% ipython --no-banner

In [1]: import numpy as np

In [2]: from numpy import linalg as LA

In [3]: np.set_printoptions(precision=3, suppress=True, linewidth=100)

In [4]: tidy = lambda a: np.round(a, 3) + 0

In [5]: K = np.load("run7.npy")

In [6]: print(K)
[[0. 0. 0. 0. 0. 6. 1. 3.]
 [0. 0. 0. 0. 4. 5. 0. 1.]
 [0. 0. 0. 0. 2. 4. 2. 0.]
 [0. 0. 0. 0. 2. 9. 3. 9.]
 [0. 4. 2. 2. 0. 0. 0. 0.]
 [6. 5. 4. 9. 0. 0. 0. 0.]
 [1. 0. 2. 3. 0. 0. 0. 0.]
 [3. 1. 0. 9. 0. 0. 0. 0.]]

In [7]: print(tidy(np.sort(np.abs(LA.eigvals(K)))))
[ 1.611  1.611  2.239  2.239  4.815  4.815 16.006 16.006]

In [8]: print(np.allclose(K, K.T))
True

In [9]: print(np.allclose(K @ K.T, K.T @ K))
True

In [10]: print(np.trace(K))
0.0

In [11]: print(tidy(np.abs(LA.eigvals(K)).max()))
16.006

In [12]: print(tidy(LA.matrix_power(K, 2)))
[[ 46.  33.  26.  84.   0.   0.   0.   0.]
 [ 33.  42.  28.  62.   0.   0.   0.   0.]
 [ 26.  28.  24.  46.   0.   0.   0.   0.]
 [ 84.  62.  46. 175.   0.   0.   0.   0.]
 [  0.   0.   0.   0.  24.  46.  10.  22.]
 [  0.   0.   0.   0.  46. 158.  41. 104.]
 [  0.   0.   0.   0.  10.  41.  14.  30.]
 [  0.   0.   0.   0.  22. 104.  30.  91.]]

In [13]: print(K @ K)
[[ 46.  33.  26.  84.   0.   0.   0.   0.]
 [ 33.  42.  28.  62.   0.   0.   0.   0.]
 [ 26.  28.  24.  46.   0.   0.   0.   0.]
 [ 84.  62.  46. 175.   0.   0.   0.   0.]
 [  0.   0.   0.   0.  24.  46.  10.  22.]
 [  0.   0.   0.   0.  46. 158.  41. 104.]
 [  0.   0.   0.   0.  10.  41.  14.  30.]
 [  0.   0.   0.   0.  22. 104.  30.  91.]]

In [14]: K.inv()
AttributeError: 'numpy.ndarray' object has no attribute 'inv'


In [15]: print(tidy(LA.det(K)))
77284.0

In [16]: print((K + K.T) / 2)
[[0. 0. 0. 0. 0. 6. 1. 3.]
 [0. 0. 0. 0. 4. 5. 0. 1.]
 [0. 0. 0. 0. 2. 4. 2. 0.]
 [0. 0. 0. 0. 2. 9. 3. 9.]
 [0. 4. 2. 2. 0. 0. 0. 0.]
 [6. 5. 4. 9. 0. 0. 0. 0.]
 [1. 0. 2. 3. 0. 0. 0. 0.]
 [3. 1. 0. 9. 0. 0. 0. 0.]]

In [17]: u = np.array([-8, -6, 0, -6, 1, -3, -5, -3])

In [18]: out = K + np.outer(u, np.eye(8)[0])

In [19]: print(out)
[[-8.  0.  0.  0.  0.  6.  1.  3.]
 [-6.  0.  0.  0.  4.  5.  0.  1.]
 [ 0.  0.  0.  0.  2.  4.  2.  0.]
 [-6.  0.  0.  0.  2.  9.  3.  9.]
 [ 1.  4.  2.  2.  0.  0.  0.  0.]
 [ 3.  5.  4.  9.  0.  0.  0.  0.]
 [-4.  0.  2.  3.  0.  0.  0.  0.]
 [ 0.  1.  0.  9.  0.  0.  0.  0.]]

In [20]: print(tidy(LA.det(out) / LA.det(K)), tidy(1 + LA.solve(K, u)[0]))
1.417 1.417

In [21]: print(LA.matrix_rank(out - K))
1

In [22]: print(np.allclose(out @ out.T, out.T @ out))
False

In [23]: print((out - out.T) / 2)
[[ 0.   3.   0.   3.  -0.5  1.5  2.5  1.5]
 [-3.   0.   0.   0.   0.   0.   0.   0. ]
 [ 0.   0.   0.   0.   0.   0.   0.   0. ]
 [-3.   0.   0.   0.   0.   0.   0.   0. ]
 [ 0.5  0.   0.   0.   0.   0.   0.   0. ]
 [-1.5  0.   0.   0.   0.   0.   0.   0. ]
 [-2.5  0.   0.   0.   0.   0.   0.   0. ]
 [-1.5  0.   0.   0.   0.   0.   0.   0. ]]

In [24]: print(tidy(np.abs(LA.eigvals(out)).max()))
17.579

In [25]: print(tidy(LA.det(out)))
109532.0

In [26]: print(tidy(np.sort(np.abs(LA.eigvals(out)))))
[ 0.932  1.911  2.383  4.719  4.719  4.811 13.706 17.579]

In [27]: print(np.allclose(out, out.T))
False

In [28]: print((out + out.T) / 2)
[[-8.  -3.   0.  -3.   0.5  4.5 -1.5  1.5]
 [-3.   0.   0.   0.   4.   5.   0.   1. ]
 [ 0.   0.   0.   0.   2.   4.   2.   0. ]
 [-3.   0.   0.   0.   2.   9.   3.   9. ]
 [ 0.5  4.   2.   2.   0.   0.   0.   0. ]
 [ 4.5  5.   4.   9.   0.   0.   0.   0. ]
 [-1.5  0.   2.   3.   0.   0.   0.   0. ]
 [ 1.5  1.   0.   9.   0.   0.   0.   0. ]]

In [29]: print(np.trace(out))
-8.0

In [30]: print(out @ out)
[[  78.   33.   26.   84.    0.  -48.   -8.  -24.]
 [  67.   42.   28.   62.    0.  -36.   -6.  -18.]
 [   6.   28.   24.   46.    0.    0.    0.    0.]
 [  65.   62.   46.  175.    0.  -36.   -6.  -18.]
 [ -44.    0.    0.    0.   24.   52.   11.   25.]
 [-108.    0.    0.    0.   46.  140.   38.   95.]
 [  14.    0.    0.    0.   10.   11.    9.   15.]
 [ -60.    0.    0.    0.   22.   86.   27.   82.]]

In [31]: m1 = np.loadtxt("data.csv", delimiter=",")

In [32]: print(m1)
[[ -0.8   0.   -0.5   1.4  -1.    0.1   1.   -0.2   0.3   1.9   0.9  -1.6   1.1]
 [ -1.    0.6   2.   -0.9 -10.    0.4   0.3   0.   -1.5   0.7  -0.4  -0.9  -0.9]
 [ -1.4  -0.7   0.4  -0.4  12.    1.4  -0.3   0.9   1.1  -0.1   0.9   0.1  -0.4]
 [ -0.2   1.2   1.2   1.6   5.    3.4  -2.    0.8   0.2  -0.2   1.3   0.    0.7]
 [  0.3   0.    0.9   1.2 -21.   -1.1   0.    0.8  -0.4  -1.6   0.8   0.7   0.7]
 [ -0.2   2.2  -0.4  -0.3   6.    0.    1.3  -1.2  -0.5  -0.8   0.5  -0.3   1.3]
 [  0.5  -1.1   0.1  -0.7  -5.   -0.2   0.2   0.1   0.   -0.4  -2.3   0.1   0.3]
 [ -1.    1.7  -0.4   0.3  27.    0.9   0.6  -0.7   0.2   0.8  -0.5  -0.3   1.2]
 [  0.6   1.   -0.8   0.9  15.   -0.9  -0.9  -0.4   1.5   0.2  -1.5   1.3  -0.6]]

In [33]: ang = np.radians(15)

In [34]: r_ = np.eye(13)

In [35]: r_[4, 4] = r_[3, 3] = np.cos(ang)

In [36]: r_[4, 3], r_[3, 4] = -np.sin(ang), np.sin(ang)

In [37]: out = m1 @ r_.T

In [38]: print(np.allclose(LA.norm(m1, axis=1), LA.norm(out, axis=1)))
True

In [39]: print(tidy(np.abs(out - m1).max(axis=0)))
[0.    0.    0.    6.978 0.998 0.    0.    0.    0.    0.    0.    0.    0.   ]
